$ ipython --no-banner

In [1]: import numpy as np

In [2]: import numpy.linalg as la

In [3]: np.set_printoptions(suppress=True, linewidth=100)

In [4]: rd = lambda a: np.round(a, 2) + 0

In [5]: K = np.load("test13.npy")

In [6]: print(K)
[[ 0  0  0]
 [ 0  0  0]
 [-4 -5 -5]
 [ 0  0  0]
 [ 0  0  0]
 [-2 -2 -7]
 [ 0  0  0]
 [ 4 -9  8]
 [-2 -2 -7]
 [ 4 -9  8]
 [ 0  0  0]]

In [7]: # row 1 repeats row 0

In [8]: rng = np.random.default_rng(7348)

In [9]: idx = rng.permutation(3)

In [10]: A2 = K[:, idx] * rng.choice([-1, 1], 3)

In [11]: print(A2)
[[ 0  0  0]
 [ 0  0  0]
 [-5  5 -4]
 [ 0  0  0]
 [ 0  0  0]
 [-7  2 -2]
 [ 0  0  0]
 [ 8  9  4]
 [-7  2 -2]
 [ 8  9  4]
 [ 0  0  0]]

In [12]: left, _, vt = la.svd(K.T @ A2)

In [13]: print(idx)
[2 1 0]

In [14]: A2 = np.array([[2, 1]])

In [15]: feats = np.block([[np.zeros((1, 1)), A2], [A2.T, np.zeros((2, 2))]])

In [16]: print(feats)
[[0. 2. 1.]
 [2. 0. 0.]
 [1. 0. 0.]]

In [17]: ang = np.radians(30)

In [18]: R = np.eye(3)

In [19]: R[1, 1] = R[0, 0] = np.cos(ang)

In [20]: R[1, 0], R[0, 1] = -np.sin(ang), np.sin(ang)

In [21]: print(rd(R))
[[ 0.87  0.5   0.  ]
 [-0.5   0.87  0.  ]
 [ 0.    0.    1.  ]]

In [22]: A2 = feats @ R.T

In [23]: print(rd(la.svd(feats, compute_uv=False)), rd(la.svd(A2, compute_uv=False)))
[2.24 2.24 0.  ] [2.24 2.24 0.  ]

In [24]: print(la.matrix_rank(feats, rtol=0.1))
2

In [25]: print(rd(la.norm(feats, 2) / la.norm(feats)))
0.71

In [26]: print(np.argsort(-la.norm(feats, axis=0).round(6), kind="stable")[:3])
[0 1 2]

In [27]: w, vecs = la.eigh(feats)

In [28]: x0 = np.array([0, 3, 1])

In [29]: print(x0 @ feats @ x0)
0.0

In [30]: print(np.abs(feats).sum(axis=1).max(), rd(np.abs(w).max()))
3.0 2.24

In [31]: print(np.all(la.eigvalsh(feats) > 0))
False

In [32]: M = np.load("dump.npy")

In [33]: print(M)
[[ 0.  0.  0.  1.]
 [ 0.  0.  0. -2.]
 [ 0.  0.  0.  0.]
 [ 1. -2.  0.  0.]]

In [34]: r = la.matrix_rank(M)

In [35]: print(r)
2

In [36]: ns = la.svd(M)[2][r:].T

In [37]: print([int(la.matrix_rank(M[:i])) for i in range(1, len(M) + 1)])
[1, 1, 1, 2]

In [38]: print([int(la.matrix_rank(np.delete(M, i, axis=0))) for i in range(4)])
[2, 2, 2, 1]

In [39]: A = np.array([[3, 0, 0], [3, 3, 2], [0, 2, 1]]) * (rng.random((3, 3)) < 0.3)

In [40]: print(A)
[[0 0 0]
 [0 0 0]
 [0 2 0]]

In [41]: # triangular, det is the product of the diagonal

In [42]: A2 = np.array([[-1, 2], [1, 1]])

In [43]: C = np.kron(A2, A)

In [44]: print(rd(la.norm(C, 2)), rd(la.norm(A2, 2) * la.norm(A, 2)))
4.61 4.61

In [45]: print(C)
[[ 0  0  0  0  0  0]
 [ 0  0  0  0  0  0]
 [ 0 -2  0  0  4  0]
 [ 0  0  0  0  0  0]
 [ 0  0  0  0  0  0]
 [ 0  2  0  0  2  0]]

In [46]: P = np.triu(np.array([[6, 6, -1], [-2, 0, 8], [1, -3, 9]]), 1) + np.eye(3)

In [47]: A2 = P @ A @ la.inv(P)

In [48]: print(A2)
[[   0.   -2.   16.]
 [   0.   16. -128.]
 [   0.    2.  -16.]]

In [49]: print(rd(la.det(A2)))
0.0

In [50]: print(P @ A - A @ P)
[[  0.  -2.   0.]
 [  0.  16.   0.]
 [  0.   0. -16.]]

In [51]: left, sig, vt = la.svd(A)

In [52]: vecs = vt[:(sig > 1e-8).sum()]

In [53]: x0 = A[0] + 3 * A[1] + rng.integers(2) * np.eye(3)[2]

In [54]: print(x0)
[0. 0. 0.]

In [55]: print(rd(la.norm(x0 - vecs.T @ vecs @ x0)))
0.0

In [56]: print(np.diag(vecs.T @ vecs))
[0. 1. 0.]

In [57]: print(la.matrix_rank(np.vstack([A, x0])))
1

In [58]: print(rd(np.trace(la.pinv(A) @ A)))
1.0

In [59]: print(np.unique(A.round(6), axis=0).shape)
(2, 3)

In [60]: print(np.allclose(A[:-1].T @ la.lstsq(A[:-1].T, A[-1])[0], A[-1]))
False

In [61]: print(la.matrix_rank(A, rtol=0.1))
1

In [62]: print(la.cond(A) > 100)
True

In [63]: print(rd(la.norm(A, 2) / la.norm(A)))
1.0

In [64]: print([round(float(x), 2) for x in la.svd(A, compute_uv=False)[:3]])
[2.0, 0.0, 0.0]

In [65]: mat = np.loadtxt("out14.csv", delimiter=",")

In [66]: print(mat)
[[-24. -24. -21.]
 [ 32.  32.  28.]
 [-64. -64. -56.]
 [ 32.  32.  28.]]

In [67]: # column 1 repeats column 0

In [68]: r0 = np.array([3, -2])

In [69]: print(np.polyval(r0, mat[2]))
[-194. -194. -170.]

In [70]: print(np.convolve(mat[2], r0))
[-192.  -64.  -40.  112.]

In [71]: x0 = np.array([0, 3, -2])

In [72]: h1 = np.maximum(mat @ x0, 0)

In [73]: print(h1)
[ 0. 40.  0. 40.]

In [74]: print(np.maximum(mat @ (3 * x0), 0))
[  0. 120.   0. 120.]

In [75]: print(mat.T @ h1)
[2560. 2560. 2240.]

In [76]: print(np.maximum(mat @ x0, 0) - np.maximum(-mat @ x0, 0))
[-30.  40. -80.  40.]

In [77]: print(np.tanh(mat @ x0))
[-1.  1. -1.  1.]

In [78]: left, sig, vt = la.svd(mat)

In [79]: print(np.argmax(sig[:-1] / (sig[1:] + 1e-6)) + 1)
1

In [80]: print(rd(sig))
[136.33   0.     0.  ]

In [81]: A2 = left[:, :1] @ np.diag(sig[:1]) @ vt[:1]

In [82]: print(rd(la.norm(mat - A2, 2)), rd(sig[1]))
0.0 0.0

In [83]: print(la.matrix_rank(mat, rtol=0.05))
1

In [84]: print(rd(la.norm(mat - A2) / la.norm(mat)))
0.0

In [85]: F = np.tril(np.array([[0, -4, 3], [-5, -4, 3], [-2, 2, 1]]), -1) + np.eye(3, dtype=int)

In [86]: print(F)
[[ 1  0  0]
 [-5  1  0]
 [-2  2  1]]

In [87]: # triangular

In [88]: x0 = np.array([9, -7, -7])

In [89]: rhs = F @ x0

In [90]: print(rhs)
[  9 -52 -39]

In [91]: print(rd(la.solve(F, 5 * rhs)))
[ 45. -35. -35.]

In [92]: print(rd(la.solve(F, rhs + F[:, 2])))
[ 9. -7. -6.]

In [93]: print(rd(la.solve(F.T, F[2])))
[0. 0. 1.]

In [94]: print(rd(la.solve(F, F[:, 0])))
[1. 0. 0.]

In [95]: x0 = np.array([-1, 2, 0])

In [96]: h1 = np.maximum(F @ x0, 0)

In [97]: print(rd(np.tanh(F @ x0)))
[-0.76  1.    1.  ]

In [98]: print(np.maximum(F @ x0, 0) - np.maximum(-F @ x0, 0))
[-1  7  6]

In [99]: print(h1)
[0 7 6]

In [100]: print(np.maximum(F @ (3 * x0), 0))
[ 0 21 18]

In [101]: print(rd(la.norm(F, 1)), rd(la.norm(F, np.inf)))
8.0 6.0

In [102]: print(rd(la.norm(F, axis=0)))
[5.48 2.24 1.  ]

In [103]: print(rd(la.norm(F) ** 2 / la.norm(F, 2) ** 2))
1.09

In [104]: print(rd(la.norm(F, 2)))
5.75

In [105]: print(F[1] @ F[0])
-5

In [106]: print(la.cond(F) > 100)
False

In [107]: print(rd(np.abs(la.svd(F)[2][-1])))
[0.1  0.52 0.85]

In [108]: print(rd(la.norm(F, 2) / la.norm(F)))
0.96

In [109]: print(np.argsort(-la.norm(F, axis=0).round(6), kind="stable")[:3])
[0 1 2]

In [110]: sig = 5 * 0.9 ** np.arange(3)

In [111]: q, _ = la.qr(np.array([[0.5, -2.5, 1.4], [1.4, -1.5, 0.3], [0.6, 2.1, -1.4]]))

In [112]: arr = rng.normal(size=(11, 3)) * sig @ q

In [113]: print(rd(arr))
[[ -4.5    0.98  -0.4 ]
 [ -6.93   8.67   3.93]
 [  1.69  -4.45  -3.04]
 [-10.4   -1.14   3.77]
 [ -4.38  -0.05   0.99]
 [  3.22   5.76   1.18]
 [ -3.6    6.82  -0.61]
 [  1.61   3.19  -2.64]
 [ -4.09  -0.21  -0.33]
 [ -3.35  -0.35   1.86]
 [ -2.96   5.17  -3.29]]

In [114]: gram = np.cov(arr, rowvar=False)

In [115]: print(np.argwhere(np.triu(np.abs(np.corrcoef(arr.T)) > 0.8, 1)))
[]

In [116]: print(np.argsort(-arr.std(axis=0).round(6), kind="stable"))
[1 0 2]

In [117]: print(gram.shape)
(3, 3)

In [118]: print(rd(np.corrcoef(arr.T)))
[[ 1.    0.   -0.63]
 [ 0.    1.    0.16]
 [-0.63  0.16  1.  ]]

In [119]: print(rd(arr.std(axis=0)))
[3.79 3.81 2.39]

In [120]: print(rd(np.corrcoef(arr[:, 0], arr[:, 2])[0, 1]))
-0.63

In [121]: print(rd(np.polyfit(arr[:, 0], arr[:, 2], 1)))
[-0.4 -1.1]

In [122]: D = la.norm(arr[:, None] - arr[None], axis=-1)

In [123]: print(D[10].round(6).argsort(kind="stable")[:4])
[10  6  7  0]

In [124]: print(la.matrix_rank(D ** 2))
5

In [125]: print(rd(D[:5, :5]))
[[ 0.    9.16  8.64  7.54  1.73]
 [ 9.16  0.   17.18 10.41  9.56]
 [ 8.64 17.18  0.   14.27  8.51]
 [ 7.54 10.41 14.27  0.    6.73]
 [ 1.73  9.56  8.51  6.73  0.  ]]

In [126]: print(rd(la.norm(arr, axis=1)))
[ 4.62 11.78  5.65 11.13  4.49  6.7   7.73  4.45  4.11  3.84  6.8 ]

In [127]: print(np.unravel_index(D.round(6).argmax(), D.shape))
(np.int64(1), np.int64(2))

In [128]: print(D.mean(axis=1).argmax())
3

In [129]: print(np.flatnonzero(D[10] < D.mean() / 2))
[ 6 10]

In [130]: idx = arr[:, 0] > np.median(arr[:, 0])

In [131]: r0 = arr[idx].mean(axis=0) - arr[~idx].mean(axis=0)

In [132]: print(np.argsort(-np.abs(r0).round(6), kind="stable"))
[0 2 1]

In [133]: print(rd(r0))
[ 5.69 -0.65 -2.41]

In [134]: print(idx.astype(int))
[0 0 1 0 0 1 0 1 0 1 1]

In [135]: print(((arr - arr.mean(axis=0)) @ r0 > 0).astype(int))
[0 0 1 0 0 1 0 1 0 0 1]

In [136]: J = np.load("x.npy")

In [137]: print(rd(J))
[[-0.25  0.78 -0.57]
 [-0.05 -0.6  -0.8 ]
 [-0.97 -0.18  0.19]]

In [138]: W1 = np.array([[-4, 6, 8, 3, 1, -4], [-6, 3, 5, -8, 1, 2], [-1, -7, 2, -9, 8, -5]])

In [139]: b = np.array([6, 1, 8, 4, 0, 4])

In [140]: hid = np.maximum(J @ W1 + b, 0)

In [141]: print(rd((hid > 0).mean(axis=0)))
[1.   0.67 0.67 1.   0.33 1.  ]

In [142]: C = np.array([[2, -3, 0],
     ...:     [-1, 0, -3],
     ...:     [3, 3, -1],
     ...:     [-1, -1, 2],
     ...:     [-3, 0, -3],
     ...:     [-3, 3, 1]])

In [143]: print((hid @ C).round(6).argmax(axis=1))
[1 2 2]

In [144]: print(rd(J @ J.T))
[[1. 0. 0.]
 [0. 1. 0.]
 [0. 0. 1.]]
